$ python -q
>>> import numpy as np
>>> np.set_printoptions(suppress=True, linewidth=100)
>>> rnd = lambda a: np.round(a, 3) + 0
>>> W0 = np.abs(np.array([[1, -2, -3, -2, 1, -3, 2, 1],
...     [-1, -3, -3, -2, 3, 1, -1, 2],
...     [-2, 1, 1, 1, -3, -3, 1, -2],
...     [2, -2, 1, -1, 2, 1, 3, 2],
...     [-3, 1, -1, -2, -2, -3, 3, -2],
...     [-2, 0, -3, 1, -1, 3, 3, -3],
...     [-1, 1, -3, -1, 3, 3, 2, -3],
...     [-2, -1, -1, -3, -3, 3, 0, 3]])) + np.eye(8)
>>> W0 = W0 / W0.sum(axis=1, keepdims=True)
>>> print(rnd(W0))
[[0.125 0.125 0.188 0.125 0.062 0.188 0.125 0.062]
 [0.059 0.235 0.176 0.118 0.176 0.059 0.059 0.118]
 [0.133 0.067 0.133 0.067 0.2   0.2   0.067 0.133]
 [0.133 0.133 0.067 0.133 0.133 0.067 0.2   0.133]
 [0.167 0.056 0.056 0.111 0.167 0.167 0.167 0.111]
 [0.118 0.    0.176 0.059 0.059 0.235 0.176 0.176]
 [0.056 0.056 0.167 0.056 0.167 0.167 0.167 0.167]
 [0.118 0.059 0.059 0.176 0.176 0.176 0.    0.235]]
>>> left, sv, Vt = np.linalg.svd(W0)
>>> print(np.argmax(sv[:-1] / (sv[1:] + 1e-6)) + 1)
7
>>> A2 = left[:, :7] @ np.diag(sv[:7]) @ Vt[:7]
>>> print(rnd(np.abs(W0 - A2).max()))
0.001
>>> print(np.linalg.matrix_rank(A2))
7
>>> print(rnd(np.linalg.norm(W0 - A2, 2)), rnd(sv[7]))
0.003 0.003
>>> print(rnd(A2))
[[0.125 0.125 0.187 0.125 0.062 0.188 0.125 0.063]
 [0.059 0.235 0.177 0.118 0.177 0.058 0.059 0.118]
 [0.133 0.067 0.133 0.066 0.2   0.201 0.067 0.133]
 [0.133 0.134 0.066 0.133 0.133 0.067 0.2   0.133]
 [0.167 0.055 0.056 0.112 0.167 0.166 0.167 0.111]
 [0.118 0.    0.177 0.059 0.059 0.235 0.176 0.176]
 [0.055 0.056 0.166 0.055 0.167 0.167 0.167 0.167]
 [0.118 0.059 0.059 0.176 0.176 0.177 0.    0.235]]
>>> print(rnd(np.linalg.det(A2)))
0.0
>>> print(np.allclose(A2 @ A2.T, A2.T @ A2))
False
>>> x = np.array([4, 3, 3, 5, 4, 1, 5, 0])
>>> h1 = np.maximum(W0 @ x, 0)
>>> print(rnd(W0 * (h1 > 1e-9)[:, None]))
[[0.125 0.125 0.188 0.125 0.062 0.188 0.125 0.062]
 [0.059 0.235 0.176 0.118 0.176 0.059 0.059 0.118]
 [0.133 0.067 0.133 0.067 0.2   0.2   0.067 0.133]
 [0.133 0.133 0.067 0.133 0.133 0.067 0.2   0.133]
 [0.167 0.056 0.056 0.111 0.167 0.167 0.167 0.111]
 [0.118 0.    0.176 0.059 0.059 0.235 0.176 0.176]
 [0.056 0.056 0.167 0.056 0.167 0.167 0.167 0.167]
 [0.118 0.059 0.059 0.176 0.176 0.176 0.    0.235]]
>>> print(rnd(h1))
[3.125 3.118 2.8   3.4   3.222 2.647 2.833 2.588]
>>> print(rnd(W0.T @ h1))
[2.711 2.253 3.007 2.525 3.381 3.645 2.917 3.295]
>>> print(rnd(np.tanh(W0 @ x)))
[0.996 0.996 0.993 0.998 0.997 0.99  0.993 0.989]
>>> print(rnd(np.maximum(W0 @ (3 * x), 0)))
[ 9.375  9.353  8.4   10.2    9.667  7.941  8.5    7.765]
>>> print(rnd(np.sort(np.abs(np.linalg.eigvals(W0)))[::-1]))
[1.    0.225 0.143 0.143 0.134 0.095 0.058 0.005]
>>> print(rnd(np.linalg.matrix_power(W0, 100)))
[[0.117 0.078 0.126 0.104 0.139 0.167 0.121 0.147]
 [0.117 0.078 0.126 0.104 0.139 0.167 0.121 0.147]
 [0.117 0.078 0.126 0.104 0.139 0.167 0.121 0.147]
 [0.117 0.078 0.126 0.104 0.139 0.167 0.121 0.147]
 [0.117 0.078 0.126 0.104 0.139 0.167 0.121 0.147]
 [0.117 0.078 0.126 0.104 0.139 0.167 0.121 0.147]
 [0.117 0.078 0.126 0.104 0.139 0.167 0.121 0.147]
 [0.117 0.078 0.126 0.104 0.139 0.167 0.121 0.147]]
>>> p = np.eye(8)[4]
>>> for _ in range(7):
...     p = p @ W0
...     print(p.round(3))
... 
[0.167 0.056 0.056 0.111 0.167 0.167 0.167 0.111]
[0.116 0.077 0.129 0.103 0.131 0.167 0.135 0.141]
[0.116 0.078 0.127 0.103 0.14  0.168 0.122 0.147]
[0.117 0.078 0.126 0.104 0.14  0.168 0.121 0.147]
[0.117 0.078 0.126 0.104 0.139 0.167 0.121 0.147]
[0.117 0.078 0.126 0.104 0.139 0.167 0.121 0.147]
[0.117 0.078 0.126 0.104 0.139 0.167 0.121 0.147]
>>> cov = W0.T @ W0
>>> print(np.allclose(cov, cov.T))
True
>>> print(np.linalg.matrix_rank(cov))
8
>>> print(rnd(np.diag(cov)))
[0.113 0.103 0.154 0.102 0.183 0.225 0.15  0.18 ]
>>> F = np.minimum.outer(np.arange(1, 13), np.arange(1, 13)) * 4
>>> print(F)
[[ 4  4  4  4  4  4  4  4  4  4  4  4]
 [ 4  8  8  8  8  8  8  8  8  8  8  8]
 [ 4  8 12 12 12 12 12 12 12 12 12 12]
 [ 4  8 12 16 16 16 16 16 16 16 16 16]
 [ 4  8 12 16 20 20 20 20 20 20 20 20]
 [ 4  8 12 16 20 24 24 24 24 24 24 24]
 [ 4  8 12 16 20 24 28 28 28 28 28 28]
 [ 4  8 12 16 20 24 28 32 32 32 32 32]
 [ 4  8 12 16 20 24 28 32 36 36 36 36]
 [ 4  8 12 16 20 24 28 32 36 40 40 40]
 [ 4  8 12 16 20 24 28 32 36 40 44 44]
 [ 4  8 12 16 20 24 28 32 36 40 44 48]]
>>> # equal to its transpose
>>> x = np.ones(12)
>>> for _ in range(3):
...     x = F @ x
...     x /= np.linalg.norm(x)
...     print(round(x @ F @ x, 3))
... 
253.31
253.633
253.637
>>> print(rnd(x))
[0.05  0.1   0.147 0.193 0.235 0.274 0.308 0.338 0.362 0.38  0.393 0.399]
>>> print(rnd(np.linalg.eigvalsh(F)[-1]))
253.637
>>> E = np.loadtxt("a.csv", delimiter=",")
>>> print(rnd(E))
[[ 0.755  0.054  0.006 -0.088 -0.002  0.3   -0.29 ]
 [ 0.054  0.709  0.054  0.09  -0.333 -0.227 -0.172]
 [ 0.006  0.054  0.989 -0.012  0.067  0.025  0.054]
 [-0.088  0.09  -0.012  0.95   0.084  0.149 -0.044]
 [-0.002 -0.333  0.067  0.084  0.601 -0.189 -0.285]
 [ 0.3   -0.227  0.025  0.149 -0.189  0.54   0.219]
 [-0.29  -0.172  0.054 -0.044 -0.285  0.219  0.457]]
>>> evals, V = np.linalg.eigh(E)
>>> x = np.array([4, 4, -6, -4, -5, -3, -4])
>>> print(rnd(np.abs(E).sum(axis=1).max()), rnd(np.abs(evals).max()))
1.649 1.0
>>> M = np.loadtxt("run16.csv", delimiter=",")
>>> print(M)
[[ 0.56 -0.48 -0.28  0.48 -0.12 -0.84 -0.16]
 [ 1.12 -0.96 -0.56  0.96 -0.24 -1.68 -0.32]
 [ 0.28 -0.24 -0.14  0.24 -0.06 -0.42 -0.08]
 [ 0.    0.    0.    0.    0.    0.    0.  ]
 [ 0.14 -0.12 -0.07  0.12 -0.03 -0.21 -0.04]
 [ 0.14 -0.12 -0.07  0.12 -0.03 -0.21 -0.04]]
>>> # rank 1
>>> print(np.abs(np.diag(np.linalg.qr(M)[1])) > 1e-9)
[ True False False False False False]
>>> print(rnd(np.trace(np.linalg.pinv(M) @ M)))
1.0
>>> print(np.unique(M.round(6), axis=0).shape)
(5, 7)
>>> print([round(float(x), 3) for x in np.linalg.svd(M, compute_uv=False)[:3]])
[2.931, 0.0, 0.0]
>>> cov = M.T @ M
>>> print(np.allclose(cov, cov.T))
True
>>> print(rnd(np.diag(cov)))
[1.686 1.238 0.421 1.238 0.077 3.793 0.138]
>>> print(rnd(np.linalg.eigvalsh(cov)[::-1]))
[8.591 0.    0.    0.    0.    0.    0.   ]
>>> print(np.linalg.matrix_rank(cov))
1
>>> feats = np.loadtxt("w.csv", delimiter=",")
>>> print(rnd(feats))
[[0.182 0.091 0.136 0.    0.136 0.045 0.136 0.045 0.045 0.045 0.045 0.091]
 [0.    0.154 0.115 0.038 0.038 0.115 0.115 0.115 0.077 0.038 0.077 0.115]
 [0.115 0.038 0.154 0.115 0.115 0.077 0.077 0.077 0.038 0.038 0.077 0.077]
 [0.05  0.05  0.1   0.1   0.05  0.    0.    0.15  0.15  0.1   0.1   0.15 ]
 [0.    0.111 0.111 0.111 0.056 0.056 0.056 0.167 0.167 0.111 0.056 0.   ]
 [0.04  0.04  0.    0.08  0.12  0.12  0.08  0.12  0.12  0.08  0.12  0.08 ]
 [0.115 0.115 0.077 0.115 0.077 0.038 0.115 0.077 0.038 0.038 0.077 0.115]
 [0.103 0.069 0.069 0.034 0.103 0.103 0.103 0.138 0.103 0.034 0.034 0.103]
 [0.136 0.136 0.045 0.091 0.045 0.045 0.136 0.091 0.182 0.045 0.    0.045]
 [0.087 0.087 0.043 0.043 0.043 0.087 0.087 0.13  0.13  0.087 0.13  0.043]
 [0.034 0.103 0.103 0.103 0.069 0.    0.103 0.103 0.103 0.103 0.103 0.069]
 [0.111 0.037 0.111 0.074 0.111 0.037 0.037 0.111 0.074 0.037 0.111 0.148]]
>>> # a transition matrix
>>> x = np.array([2, 0, 2, 2, 1, 1, 0, 0, 2, 2, 0, 1])
>>> target = feats @ x
>>> print(rnd(target))
[1.091 0.808 1.192 1.2   1.111 0.96  1.    1.    1.136 0.957 1.034 1.111]
>>> print(rnd(np.linalg.solve(feats, target)))
[2. 0. 2. 2. 1. 1. 0. 0. 2. 2. 0. 1.]
>>> print(rnd(np.linalg.solve(feats, 2 * target)))
[4. 0. 4. 4. 2. 2. 0. 0. 4. 4. 0. 2.]
>>> print(rnd(np.linalg.solve(feats, feats[:, 1])))
[0. 1. 0. 0. 0. 0. 0. 0. 0. 0. 0. 0.]
>>> print(rnd(np.linalg.solve(feats, target + feats[:, 11])))
[2. 0. 2. 2. 1. 1. 0. 0. 2. 2. 0. 2.]
>>> print(rnd(np.linalg.solve(feats.T, feats[10])))
[0. 0. 0. 0. 0. 0. 0. 0. 0. 0. 1. 0.]
>>> x = np.array([6, 5, 9, 1, 6, 7, 4, 5, 8, 3, 8, 0])
>>> h1 = np.maximum(feats @ x, 0)
>>> print(rnd(np.maximum(feats @ x, 0) - np.maximum(-feats @ x, 0)))
[5.545 5.269 5.346 4.9   5.556 5.16  4.692 5.276 5.182 5.609 5.069 5.148]
>>> print(rnd(np.maximum(feats @ (3 * x), 0)))
[16.636 15.808 16.038 14.7   16.667 15.48  14.077 15.828 15.545 16.826 15.207 15.444]
>>> print(rnd(feats.T @ h1))
[5.105 5.404 5.595 4.684 5.056 3.839 5.493 6.939 6.449 3.981 4.857 5.35 ]
>>> A2 = np.linalg.inv(feats)
>>> print(np.allclose(A2, feats.T))
False
>>> print(rnd(np.linalg.inv(A2)))
[[0.182 0.091 0.136 0.    0.136 0.045 0.136 0.045 0.045 0.045 0.045 0.091]
 [0.    0.154 0.115 0.038 0.038 0.115 0.115 0.115 0.077 0.038 0.077 0.115]
 [0.115 0.038 0.154 0.115 0.115 0.077 0.077 0.077 0.038 0.038 0.077 0.077]
 [0.05  0.05  0.1   0.1   0.05  0.    0.    0.15  0.15  0.1   0.1   0.15 ]
 [0.    0.111 0.111 0.111 0.056 0.056 0.056 0.167 0.167 0.111 0.056 0.   ]
 [0.04  0.04  0.    0.08  0.12  0.12  0.08  0.12  0.12  0.08  0.12  0.08 ]
 [0.115 0.115 0.077 0.115 0.077 0.038 0.115 0.077 0.038 0.038 0.077 0.115]
 [0.103 0.069 0.069 0.034 0.103 0.103 0.103 0.138 0.103 0.034 0.034 0.103]
 [0.136 0.136 0.045 0.091 0.045 0.045 0.136 0.091 0.182 0.045 0.    0.045]
 [0.087 0.087 0.043 0.043 0.043 0.087 0.087 0.13  0.13  0.087 0.13  0.043]
 [0.034 0.103 0.103 0.103 0.069 0.    0.103 0.103 0.103 0.103 0.103 0.069]
 [0.111 0.037 0.111 0.074 0.111 0.037 0.037 0.111 0.074 0.037 0.111 0.148]]
>>> print(rnd(np.linalg.cond(feats)))
45.044
>>> x = np.array([0, -3, -7, -5, 9, 2, 9, -8, 8, -1, 3, 2])
>>> target = feats @ x
>>> beta, lr = np.zeros(12), 1 / np.linalg.norm(feats, 2) ** 2
>>> for i in range(200):
...     beta -= lr * feats.T @ (feats @ beta - target)
...     if i % 50 == 0: print(i, round(np.linalg.norm(feats @ beta - target), 3))
... 
0 2.462
50 0.83
100 0.566
150 0.461
>>> print(rnd(beta))
[ 3.335 -1.257 -8.251 -4.37   6.554  3.127  6.549 -3.137  3.184  1.167  1.713  0.892]
>>> u = np.array([2, 3, -3, 0, -3, 2, 0, -3, -1, -2, 1, 3])
>>> A2 = feats + np.outer(u, np.eye(12)[2])
>>> print(np.linalg.matrix_rank(A2 - feats))
1
>>> print(np.linalg.matrix_rank(np.linalg.inv(A2) - np.linalg.inv(feats), tol=1e-8))
1
>>> print(rnd(A2))
[[ 0.182  0.091  2.136  0.     0.136  0.045  0.136  0.045  0.045  0.045  0.045  0.091]
 [ 0.     0.154  3.115  0.038  0.038  0.115  0.115  0.115  0.077  0.038  0.077  0.115]
 [ 0.115  0.038 -2.846  0.115  0.115  0.077  0.077  0.077  0.038  0.038  0.077  0.077]
 [ 0.05   0.05   0.1    0.1    0.05   0.     0.     0.15   0.15   0.1    0.1    0.15 ]
 [ 0.     0.111 -2.889  0.111  0.056  0.056  0.056  0.167  0.167  0.111  0.056  0.   ]
 [ 0.04   0.04   2.     0.08   0.12   0.12   0.08   0.12   0.12   0.08   0.12   0.08 ]
 [ 0.115  0.115  0.077  0.115  0.077  0.038  0.115  0.077  0.038  0.038  0.077  0.115]
 [ 0.103  0.069 -2.931  0.034  0.103  0.103  0.103  0.138  0.103  0.034  0.034  0.103]
 [ 0.136  0.136 -0.955  0.091  0.045  0.045  0.136  0.091  0.182  0.045  0.     0.045]
 [ 0.087  0.087 -1.957  0.043  0.043  0.087  0.087  0.13   0.13   0.087  0.13   0.043]
 [ 0.034  0.103  1.103  0.103  0.069  0.     0.103  0.103  0.103  0.103  0.103  0.069]
 [ 0.111  0.037  3.111  0.074  0.111  0.037  0.037  0.111  0.074  0.037  0.111  0.148]]
>>> u = np.array([3, 1, 4, 0, 3, 3, 1, 1])
>>> v = np.array([0, 3, 3, 3, 5, 3, 0, 0, 3, 3])
>>> data = u[:, None] + v[None, :]
>>> print(data)
[[3 6 6 6 8 6 3 3 6 6]
 [1 4 4 4 6 4 1 1 4 4]
 [4 7 7 7 9 7 4 4 7 7]
 [0 3 3 3 5 3 0 0 3 3]
 [3 6 6 6 8 6 3 3 6 6]
 [3 6 6 6 8 6 3 3 6 6]
 [1 4 4 4 6 4 1 1 4 4]
 [1 4 4 4 6 4 1 1 4 4]]
>>> left, sv, Vt = np.linalg.svd(data)
>>> V = Vt[:(sv > 1e-8).sum()]
>>> rng = np.random.default_rng(7482)
>>> x = data[0] + 5 * data[4] + rng.integers(2) * np.eye(10)[8]
>>> print(x)
[18. 36. 36. 36. 48. 36. 18. 18. 36. 36.]
>>> print(np.allclose(V.T @ V @ x, x))
True
>>> print(rnd(np.linalg.norm(x - V.T @ V @ x)))
0.0
>>> print(rnd(V.T @ V))
[[ 0.303  0.038  0.038  0.038 -0.138  0.038  0.303  0.303  0.038  0.038]
 [ 0.038  0.119  0.119  0.119  0.172  0.119  0.038  0.038  0.119  0.119]
 [ 0.038  0.119  0.119  0.119  0.172  0.119  0.038  0.038  0.119  0.119]
 [ 0.038  0.119  0.119  0.119  0.172  0.119  0.038  0.038  0.119  0.119]
 [-0.138  0.172  0.172  0.172  0.379  0.172 -0.138 -0.138  0.172  0.172]
 [ 0.038  0.119  0.119  0.119  0.172  0.119  0.038  0.038  0.119  0.119]
 [ 0.303  0.038  0.038  0.038 -0.138  0.038  0.303  0.303  0.038  0.038]
 [ 0.303  0.038  0.038  0.038 -0.138  0.038  0.303  0.303  0.038  0.038]
 [ 0.038  0.119  0.119  0.119  0.172  0.119  0.038  0.038  0.119  0.119]
 [ 0.038  0.119  0.119  0.119  0.172  0.119  0.038  0.038  0.119  0.119]]
>>> print(rnd(np.diag(V.T @ V)))
[0.303 0.119 0.119 0.119 0.379 0.119 0.303 0.303 0.119 0.119]
